% python3 -q
>>> import numpy as np
>>> import numpy.linalg as la
>>> np.set_printoptions(suppress=True, linewidth=120)
>>> rnd = lambda a: np.round(a, 2) + 0
>>> arr = np.load("dump.npy")
>>> arr
array([[ 1, -2, -2],
       [ 2, -4, -1],
       [ 1, -2,  2],
       [ 0,  0,  2],
       [-1,  2,  1]])
>>> W1 = np.array([[0, -4, 5], [3, -5, 2], [4, -3, -1]])
>>> b = np.array([-3, -7, 2])
>>> hid = np.maximum(arr @ W1 + b, 0)
>>> (hid > 0).mean(axis=0)
array([0.4, 0.4, 0.6])
>>> la.matrix_rank(hid)
np.int64(3)
>>> W2 = np.array([[4, 4], [4, 2], [5, 5]])
>>> W1 @ W2
array([[ 9, 17],
       [ 2, 12],
       [-1,  5]])
>>> (hid @ W2).round(6).argmax(axis=1)
array([0, 0, 0, 0, 0])
>>> rank = la.matrix_rank(arr)
>>> rank
np.int64(2)
>>> null = la.svd(arr)[2][rank:].T
>>> [int(la.matrix_rank(arr[:, :j + 1])) for j in range(3)]
[1, 1, 2]
>>> [int(la.matrix_rank(np.delete(arr, i, axis=0))) for i in range(5)]
[2, 2, 2, 2, 2]
>>> null.shape
(3, 1)
>>> la.matrix_rank(arr.T @ arr), la.matrix_rank(arr @ arr.T)
(np.int64(2), np.int64(2))
>>> T = np.stack([arr, -2 * arr, arr[::-1]])
>>> T.sum(axis=0)
array([[-2,  4,  3],
       [-2,  4,  3],
       [ 0,  0,  0],
       [ 2, -4, -3],
       [ 2, -4, -3]])
>>> (T @ arr.T).shape
(3, 5, 5)
>>> la.matrix_rank(T.reshape(3, -1))
np.int64(2)
>>> la.matrix_rank(arr, rtol=0.1)
np.int64(2)
>>> rnd(la.norm(arr, 2) / la.norm(arr))
np.float64(0.87)
>>> np.argsort(-la.norm(arr, axis=0).round(6), kind="stable")[:3]
array([1, 2, 0])
>>> [round(float(x), 2) for x in la.svd(arr, compute_uv=False)[:3]]
[6.08, 3.47, 0.0]
>>> vec = np.array([-5, -9, -7])
>>> arr * vec
array([[ -5,  18,  14],
       [-10,  36,   7],
       [ -5,  18, -14],
       [  0,   0, -14],
       [  5, -18,  -7]])
>>> arr @ (2 * vec)
array([ 54,  66,  -2, -28, -40])
>>> np.einsum("ij,j->i", arr, vec)
array([ 27,  33,  -1, -14, -20])
>>> la.norm(arr @ vec) <= la.norm(arr, 2) * la.norm(vec) + 1e-9
np.True_
>>> (arr @ vec).argmax()
np.int64(1)
>>> arr @ np.eye(3)[2]
array([-2., -1.,  2.,  2.,  1.])
>>> F = np.load("a.npy")
>>> F
array([[ 1.16,  0.02,  0.74,  0.08,  0.46],
       [-0.86,  0.12, -0.15,  0.14, -0.3 ],
       [ 3.42, -0.29,  1.15, -0.28,  1.25],
       [-1.24, -0.18, -1.26, -0.32, -0.54],
       [ 1.08,  0.55,  2.26,  0.86,  0.59],
       [-0.4 , -0.11, -0.56, -0.18, -0.19],
       [-4.42,  0.13, -2.21,  0.  , -1.69]])
>>> Uu, sv, Vt = la.svd(F)
>>> rnd(sv)
array([7.24, 2.1 , 0.  , 0.  , 0.  ])
>>> np.argmax(sv[:-1] / (sv[1:] + 1e-6)) + 1
np.int64(2)
>>> Y = Uu[:, :2] @ np.diag(sv[:2]) @ Vt[:2]
>>> rnd(la.norm(F - Y) / la.norm(F))
np.float64(0.0)
>>> rnd(np.abs(F - Y).max())
np.float64(0.0)
>>> la.matrix_rank(Y)
np.int64(2)
>>> rnd(la.norm(F - Y, 2)), rnd(sv[2])
(np.float64(0.0), np.float64(0.0))
>>> la.matrix_rank(F, rtol=0.05)
np.int64(2)
>>> la.matrix_rank(F, rtol=0.1)
np.int64(2)
>>> rnd(la.norm(F, 2) / la.norm(F))
np.float64(0.96)
>>> F[7]
Traceback (most recent call last):
  File "<python-input-49>", line 1, in <module>
    F[7]
    ~^^^
IndexError: index 7 is out of bounds for axis 0 with size 7
>>> rnd(F.mean(axis=0))
array([-0.18,  0.03,  0.  ,  0.04, -0.06])
>>> np.unravel_index(np.abs(F).argmax(), F.shape)
(np.int64(6), np.int64(0))
>>> rnd(F.sum(axis=0))
array([-1.26,  0.24, -0.03,  0.3 , -0.42])
>>> rnd(F.sum(axis=1))
array([ 2.46, -1.05,  5.25, -3.54,  5.34, -1.44, -8.19])
>>> rnd(la.svd(F, compute_uv=False))
array([7.24, 2.1 , 0.  , 0.  , 0.  ])
>>> F.shape
(7, 5)
>>> np.unique(F.round(6), axis=0).shape
(7, 5)
>>> rnd(F @ la.pinv(F) @ F)
array([[ 1.16,  0.02,  0.74,  0.08,  0.46],
       [-0.86,  0.12, -0.15,  0.14, -0.3 ],
       [ 3.42, -0.29,  1.15, -0.28,  1.25],
       [-1.24, -0.18, -1.26, -0.32, -0.54],
       [ 1.08,  0.55,  2.26,  0.86,  0.59],
       [-0.4 , -0.11, -0.56, -0.18, -0.19],
       [-4.42,  0.13, -2.21,  0.  , -1.69]])
>>> rnd(np.trace(la.pinv(F) @ F))
np.float64(2.0)
>>> W0 = np.load("m.npy")
>>> W0
array([[-0.54, -0.04, -0.08,  0.32,  0.17,  0.1 ],
       [-4.26, -2.27,  0.06, -1.79, -6.54,  0.61],
       [-0.81, -0.61, -0.45, -0.74, -0.64, -0.11],
       [ 0.82,  0.65,  0.22,  0.36,  2.15, -0.26],
       [-0.94, -0.41, -0.79, -0.46, -1.61, -0.21],
       [ 1.88,  0.68, -0.22,  0.66,  2.67,  0.03],
       [-1.45, -1.04,  0.01, -0.97, -2.2 , -0.11],
       [ 0.38, -0.35,  0.24, -0.09,  0.43, -0.66],
       [-0.13,  0.05, -0.03,  0.05,  0.3 , -0.13],
       [-2.39, -1.32, -0.04, -0.98, -3.22, -0.05],
       [ 2.11,  1.17,  0.25,  0.85,  2.56,  0.54],
       [ 1.75,  0.38, -0.3 ,  0.43,  2.79,  0.26],
       [-3.16, -1.49, -0.49, -1.38, -4.49, -0.36],
       [-3.09, -1.87, -0.3 , -1.15, -4.73,  0.01],
       [-0.67, -0.68, -0.55, -0.71, -1.46,  0.29],
       [-2.61, -0.87, -0.19, -0.66, -3.17, -0.3 ],
       [ 1.75,  0.84,  0.03,  0.6 ,  2.22, -0.41],
       [-1.03, -1.06, -0.15, -0.59, -1.23, -0.58],
       [-2.76, -1.39,  0.15, -1.75, -4.59,  0.13],
       [ 3.64,  1.71,  0.03,  1.29,  4.88,  0.32],
       [-3.41, -1.99, -0.77, -2.17, -5.11, -0.09],
       [ 4.3 ,  2.06, -0.23,  2.11,  7.18, -0.43]])
>>> lab = W0[:, 2] > np.median(W0[:, 2])
>>> f = W0[lab].mean(axis=0) - W0[~lab].mean(axis=0)
>>> rnd((((W0 - W0.mean(axis=0)) @ f > 0) == lab).mean())
np.float64(0.68)
>>> lab.astype(int)
array([1, 1, 0, 1, 0, 0, 1, 1, 1, 1, 1, 0, 0, 0, 0, 0, 1, 0, 1, 1, 0, 0])
>>> data = np.load("sample11.npy")
>>> rnd(data)
array([[ -8.79,   9.91,  12.64, -21.69],
       [ -8.68,   9.73,  12.35, -21.31],
       [ -7.22,   7.4 ,   8.7 , -16.47],
       [ -6.3 ,   6.04,   6.62, -13.63],
       [ -6.25,   5.97,   6.52, -13.48],
       [ -6.2 ,   5.9 ,   6.41, -13.33],
       [ -5.98,   5.6 ,   5.97, -12.7 ],
       [ -3.54,   2.57,   1.7 ,  -6.23],
       [ -2.84,   1.84,   0.81,  -4.65],
       [ -1.61,   0.78,  -0.26,  -2.25],
       [ -1.03,   0.39,  -0.5 ,  -1.29],
       [ -0.83,   0.28,  -0.52,  -1.  ],
       [ -0.81,   0.27,  -0.52,  -0.97],
       [ -0.47,   0.11,  -0.45,  -0.52],
       [ -0.35,   0.07,  -0.39,  -0.38],
       [ -0.16,   0.02,  -0.23,  -0.16],
       [ -0.09,   0.01,  -0.15,  -0.09],
       [ -0.07,   0.  ,  -0.12,  -0.07],
       [  0.03,   0.  ,   0.07,   0.03],
       [  0.12,   0.04,   0.47,   0.14],
       [  0.1 ,   0.09,   0.78,   0.2 ],
       [  0.01,   0.12,   0.98,   0.24],
       [ -0.14,   0.15,   1.14,   0.32],
       [ -0.2 ,   0.15,   1.17,   0.36],
       [ -0.28,   0.15,   1.21,   0.41],
       [ -0.7 ,   0.09,   1.16,   0.72],
       [ -0.84,   0.05,   1.1 ,   0.84],
       [ -0.88,   0.04,   1.08,   0.88],
       [ -1.8 ,  -0.35,   0.25,   1.93],
       [ -3.36,  -1.41,  -2.14,   4.39],
       [ -4.39,  -2.32,  -4.2 ,   6.38]])
>>> # rank 3
>>> G = np.cov(data, rowvar=False)
>>> np.argwhere(np.triu(np.abs(np.corrcoef(data.T)) > 0.8, 1))
array([[0, 1],
       [0, 2],
       [0, 3],
       [1, 2],
       [1, 3],
       [2, 3]])
>>> rnd(np.corrcoef(data[:, 1], data[:, 0])[0, 1])
np.float64(-0.88)
>>> rnd(np.corrcoef(data.T))
array([[ 1.  , -0.88, -0.82,  0.87],
       [-0.88,  1.  ,  0.98, -1.  ],
       [-0.82,  0.98,  1.  , -0.96],
       [ 0.87, -1.  , -0.96,  1.  ]])
>>> dist = la.norm(data[:, None] - data[None], axis=-1)
>>> (dist + 1e9 * np.eye(31)).round(6).argmin(axis=1)
array([ 1,  0,  3,  4,  3,  4,  5,  8,  7, 10, 11, 12, 11, 14, 13, 16, 17, 16, 17, 20, 21, 20, 23, 22, 23, 26, 27, 26,
       27, 30, 29])
>>> rank = la.matrix_rank(data)
>>> rank
np.int64(3)
>>> null = la.svd(data)[2][rank:].T
>>> [int(la.matrix_rank(np.delete(data, i, axis=0))) for i in range(31)]
[3, 3, 3, 3, 3, 3, 3, 3, 3, 3, 3, 3, 3, 3, 3, 3, 3, 3, 3, 3, 3, 3, 3, 3, 3, 3, 3, 3, 3, 3, 3]
>>> np.allclose(data @ null, 0)
True
>>> [int(la.matrix_rank(data[:i])) for i in range(1, len(data) + 1)]
[1, 2, 3, 3, 3, 3, 3, 3, 3, 3, 3, 3, 3, 3, 3, 3, 3, 3, 3, 3, 3, 3, 3, 3, 3, 3, 3, 3, 3, 3, 3]
>>> [int(la.matrix_rank(data[:, :j + 1])) for j in range(4)]
[1, 2, 3, 3]
>>> rnd(null[:, 0] / null[np.abs(null[:, 0]).round(6).argmax(), 0])
array([ 0.1,  1. , -0.2,  0.3])
>>> la.matrix_rank(data.T @ data), la.matrix_rank(data @ data.T)
(np.int64(3), np.int64(3))
>>> null.shape
(4, 1)
>>> Uu, sv, Vt = la.svd(data)
>>> V = Vt[:(sv > 1e-8).sum()]
>>> rng = np.random.default_rng(686)
>>> vec = data[0] + 3 * data[29] + rng.integers(2) * np.eye(4)[1]
>>> rnd(vec)
array([-18.89,   6.69,   6.21,  -8.52])
>>> rnd(la.norm(vec - V.T @ V @ vec))
np.float64(0.94)
>>> rnd(V.T @ V)
array([[ 0.99, -0.09,  0.02, -0.03],
       [-0.09,  0.12,  0.18, -0.26],
       [ 0.02,  0.18,  0.96,  0.05],
       [-0.03, -0.26,  0.05,  0.92]])
>>> rnd(np.diag(V.T @ V))
array([0.99, 0.12, 0.96, 0.92])
>>> Xc = data - data.mean(axis=0)
>>> V = la.svd(Xc)[2][:3]
>>> Y = Xc - Xc @ V.T @ V
>>> rnd((Xc @ V.T).std(axis=0))
array([9.09, 1.39, 0.88])
>>> rnd(la.norm(Y) / la.norm(Xc))
np.float64(0.0)
>>> rnd(np.cov(Xc @ V.T, rowvar=False))
array([[85.41,  0.  ,  0.  ],
       [ 0.  ,  1.98,  0.  ],
       [ 0.  ,  0.  ,  0.79]])
>>> rnd(Y.std(axis=0))
array([0., 0., 0., 0.])
>>> la.norm(Y, axis=1).round(6).argmax()
np.int64(0)
>>> m1 = np.load("layer12.npy")
>>> m1
array([[0, 0, 1],
       [0, 0, 1],
       [0, 0, 0]])
>>> # triangular, det is the product of the diagonal
>>> np.argsort(-la.norm(m1, axis=0).round(6), kind="stable")[:3]
array([2, 0, 1])
>>> la.matrix_rank(m1, rtol=0.1)
np.int64(1)
>>> rnd(la.norm(m1, 2) / la.norm(m1))
np.float64(1.0)
>>> la.cond(m1) > 100
np.True_
>>> np.prod(np.diag(m1)), rnd(la.det(m1))
(np.int64(0), np.float64(0.0))
>>> [int(la.matrix_rank(la.matrix_power(m1, p))) for p in range(1, 4)]
[1, 0, 0]
>>> Uu, sv, Vt = la.svd(m1)
>>> rnd(sv)
array([1.41, 0.  , 0.  ])
>>> Y = Uu[:, :1] @ np.diag(sv[:1]) @ Vt[:1]
>>> rnd(np.abs(m1 - Y).max())
np.float64(0.0)
>>> rnd(la.norm(m1 - Y, 2)), sv[1]
(np.float64(0.0), np.float64(0.0))
>>> T = np.stack([m1, 2 * m1, m1[::-1]])
>>> rnd(la.norm(T, axis=(1, 2)))
array([1.41, 2.83, 1.41])
>>> (T @ m1.T).shape
(3, 3, 3)
>>> la.matrix_rank(T.reshape(3, -1))
np.int64(2)
>>> try:
...     la.inv(m1)
... except la.LinAlgError as e:
...     print(repr(e))
... 
LinAlgError('Singular matrix')
>>> rnd(m1 @ la.pinv(m1) @ m1)
array([[0., 0., 1.],
       [0., 0., 1.],
       [0., 0., 0.]])
>>> np.allclose(m1[:-1].T @ la.lstsq(m1[:-1].T, m1[-1])[0], m1[-1])
True
>>> M = np.loadtxt("w.csv", delimiter=",")
>>> M
array([[-1.,  1.,  0.,  0.,  0.,  0.],
       [ 0., -1.,  1.,  0.,  0.,  0.],
       [ 0.,  0., -1.,  1.,  0.,  0.],
       [ 0.,  0.,  0., -1.,  1.,  0.],
       [ 0.,  0.,  0.,  0., -1.,  1.],
       [ 0.,  0.,  0.,  0.,  0., -1.]])
>>> vec = np.array([0, -1, 1, -2, 1, 3])
>>> y = M @ vec
>>> b, lr = np.zeros(6), 1 / la.norm(M, 2) ** 2
>>> for i in range(6):
...     b -= lr * M.T @ (M @ b - y)
...     if i % 2 == 0: print(i, round(la.norm(M @ b - y), 2))
... 
0 2.24
2 0.87
4 0.49
>>> rnd(b)
array([ 0.25, -0.79,  1.08, -2.12,  0.71,  2.75])
>>> rnd(la.norm(M[2], 1)), rnd(la.norm(M[2], np.inf))
(np.float64(2.0), np.float64(1.0))
>>> rnd(la.norm(M, 2))
np.float64(1.94)
>>> la.matrix_rank(M - M[0, 0] * np.eye(6))
np.int64(5)
>>> [int(la.matrix_rank(la.matrix_power(M, p))) for p in range(1, 7)]
[6, 6, 6, 6, 6, 6]
>>> rnd(np.sort(la.eigvals(M)))
array([-1., -1., -1., -1., -1., -1.])
>>> vec = np.array([1, 1, 2, 0, 0, 2])
>>> M @ np.ones(6)
array([ 0.,  0.,  0.,  0.,  0., -1.])
>>> (M @ vec).argmax()
np.int64(4)
>>> la.norm(M @ vec) <= la.norm(M, 2) * la.norm(vec) + 1e-9
np.True_
>>> M * vec
array([[-1.,  1.,  0.,  0.,  0.,  0.],
       [ 0., -1.,  2.,  0.,  0.,  0.],
       [ 0.,  0., -2.,  0.,  0.,  0.],
       [ 0.,  0.,  0., -0.,  0.,  0.],
       [ 0.,  0.,  0.,  0., -0.,  2.],
       [ 0.,  0.,  0.,  0.,  0., -2.]])
>>> np.sign((M @ vec).round(6))
array([ 0.,  1., -1.,  0.,  1., -1.])
>>> O, Rm = la.qr(M)
>>> O
array([[ 1.,  0.,  0.,  0.,  0.,  0.],
       [-0.,  1.,  0.,  0.,  0.,  0.],
       [-0., -0.,  1.,  0.,  0.,  0.],
       [-0., -0., -0.,  1.,  0.,  0.],
       [-0., -0., -0., -0.,  1.,  0.],
       [-0., -0., -0., -0., -0.,  1.]])
>>> O.shape, Rm.shape
((6, 6), (6, 6))
>>> np.abs(np.diag(Rm))
array([1., 1., 1., 1., 1., 1.])
>>> np.trace(O @ O.T)
np.float64(6.0)
>>> O.T @ O
array([[1., 0., 0., 0., 0., 0.],
       [0., 1., 0., 0., 0., 0.],
       [0., 0., 1., 0., 0., 0.],
       [0., 0., 0., 1., 0., 0.],
       [0., 0., 0., 0., 1., 0.],
       [0., 0., 0., 0., 0., 1.]])
>>> O @ Rm
array([[-1.,  1.,  0.,  0.,  0.,  0.],
       [ 0., -1.,  1.,  0.,  0.,  0.],
       [ 0.,  0., -1.,  1.,  0.,  0.],
       [ 0.,  0.,  0., -1.,  1.,  0.],
       [ 0.,  0.,  0.,  0., -1.,  1.],
       [ 0.,  0.,  0.,  0.,  0., -1.]])
>>> E = np.load("out19.npy")
>>> E
array([[ 0.,  0.,  0.,  3.,  3., -9.,  9.,  6., -5.],
       [ 0.,  0.,  0.,  6.,  1., -3.,  8., -6., -8.],
       [ 0.,  0.,  0.,  5., -2.,  7.,  0.,  4., -9.],
       [ 3.,  6.,  5.,  0.,  0.,  0.,  0.,  0.,  0.],
       [ 3.,  1., -2.,  0.,  0.,  0.,  0.,  0.,  0.],
       [-9., -3.,  7.,  0.,  0.,  0.,  0.,  0.,  0.],
       [ 9.,  8.,  0.,  0.,  0.,  0.,  0.,  0.,  0.],
       [ 6., -6.,  4.,  0.,  0.,  0.,  0.,  0.,  0.],
       [-5., -8., -9.,  0.,  0.,  0.,  0.,  0.,  0.]])
>>> rnd(la.eigvalsh(E).min())
np.float64(-19.05)
>>> def softmax(z):
...     e = np.exp(z - z.max(axis=-1, keepdims=True))
...     return e / e.sum(axis=-1, keepdims=True)
... 
>>> rnd(softmax(E).sum(axis=1))
array([1., 1., 1., 1., 1., 1., 1., 1., 1.])
>>> rnd(softmax(E[8] + -1))
array([0.  , 0.  , 0.  , 0.17, 0.17, 0.17, 0.17, 0.17, 0.17])
>>> rnd(softmax(E[8]))
array([0.  , 0.  , 0.  , 0.17, 0.17, 0.17, 0.17, 0.17, 0.17])
>>> rnd(softmax(10 * E[8]))
array([0.  , 0.  , 0.  , 0.17, 0.17, 0.17, 0.17, 0.17, 0.17])
>>> scores = E @ E.T / np.sqrt(9)
>>> rnd(softmax(scores + np.triu(np.full(scores.shape, -np.inf), 1)))
array([[1.  , 0.  , 0.  , 0.  , 0.  , 0.  , 0.  , 0.  , 0.  ],
       [0.  , 1.  , 0.  , 0.  , 0.  , 0.  , 0.  , 0.  , 0.  ],
       [0.  , 0.  , 1.  , 0.  , 0.  , 0.  , 0.  , 0.  , 0.  ],
       [0.  , 0.  , 0.  , 1.  , 0.  , 0.  , 0.  , 0.  , 0.  ],
       [0.01, 0.01, 0.01, 0.05, 0.93, 0.  , 0.  , 0.  , 0.  ],
       [0.  , 0.  , 0.  , 0.  , 0.  , 1.  , 0.  , 0.  , 0.  ],
       [0.  , 0.  , 0.  , 0.  , 0.  , 0.  , 1.  , 0.  , 0.  ],
       [0.  , 0.  , 0.  , 0.  , 0.  , 0.  , 0.  , 1.  , 0.  ],
       [0.  , 0.  , 0.  , 0.  , 0.  , 0.  , 0.  , 0.  , 1.  ]])
>>> softmax(scores).round(6).argmax(axis=1)
array([0, 1, 2, 6, 6, 5, 6, 7, 8])
>>> rnd(softmax(scores)[8] @ E)
array([-5., -8., -9.,  0.,  0.,  0.,  0.,  0.,  0.])
